In [1]: import numpy as np

In [2]: np.set_printoptions(precision=3, suppress=True, linewidth=140, sign=" ")

In [3]: m1 = np.array([[2, 0, 0, 1], [0, 0, -2, 2], [-1, 2, -1, 2], [1, -2, -2, 0]])

In [4]: m1
Out[4]: 
array([[ 2,  0,  0,  1],
       [ 0,  0, -2,  2],
       [-1,  2, -1,  2],
       [ 1, -2, -2,  0]])

In [5]: P = np.triu(np.array([[-1, -2, 3, -2], [2, 1, 0, 3], [-2, 2, -3, -1], [-1, 1, -3, -2]]), 1) + np.eye(4)

In [6]: other = P @ m1 @ np.linalg.inv(P)

In [7]: np.linalg.matrix_rank(other)
Out[7]: np.int64(4)

In [8]: rng = np.random.default_rng(59148)

In [9]: lab = rng.permutation(4)

In [10]: print(lab)
[ 0  3  1  2]

In [11]: other = m1[lab][:, lab]

In [12]: np.sort(np.abs(np.linalg.eigvals(other)))
Out[12]: array([ 0.309,  2.249,  3.394,  3.394])

In [13]: print(np.allclose(other, m1))
False

In [14]: blk = np.stack([m1, 5 * m1, m1[::-1]])

In [15]: blk.shape
Out[15]: (3, 4, 4)

In [16]: (blk @ m1.T).shape
Out[16]: (3, 4, 4)

In [17]: np.linalg.det(blk)
Out[17]: array([   -8., -5000.,    -8.])

In [18]: arr = np.loadtxt("dump.csv", delimiter=",")

In [19]: print(arr)
[[-0.332 -0.887  0.033 -0.313 -0.065]
 [ 0.581  0.049  0.105 -0.644 -0.484]
 [-0.041 -0.059 -0.793  0.244 -0.553]
 [-0.664  0.337  0.363 -0.099 -0.551]
 [-0.332  0.306 -0.476 -0.646  0.389]]

In [20]: # orthonormal columns

In [21]: q, R = np.linalg.qr(arr)

In [22]: q
Out[22]: 
array([[-0.332, -0.887,  0.033, -0.313, -0.065],
       [ 0.581,  0.049,  0.105, -0.644, -0.484],
       [-0.041, -0.059, -0.793,  0.244, -0.553],
       [-0.664,  0.337,  0.363, -0.099, -0.551],
       [-0.332,  0.306, -0.476, -0.646,  0.389]])

In [23]: q @ R
Out[23]: 
array([[-0.332, -0.887,  0.033, -0.313, -0.065],
       [ 0.581,  0.049,  0.105, -0.644, -0.484],
       [-0.041, -0.059, -0.793,  0.244, -0.553],
       [-0.664,  0.337,  0.363, -0.099, -0.551],
       [-0.332,  0.306, -0.476, -0.646,  0.389]])

In [24]: print(R.round(3) + 0)
[[ 1.  0.  0.  0.  0.]
 [ 0.  1.  0.  0.  0.]
 [ 0.  0.  1.  0.  0.]
 [ 0.  0.  0.  1.  0.]
 [ 0.  0.  0.  0.  1.]]
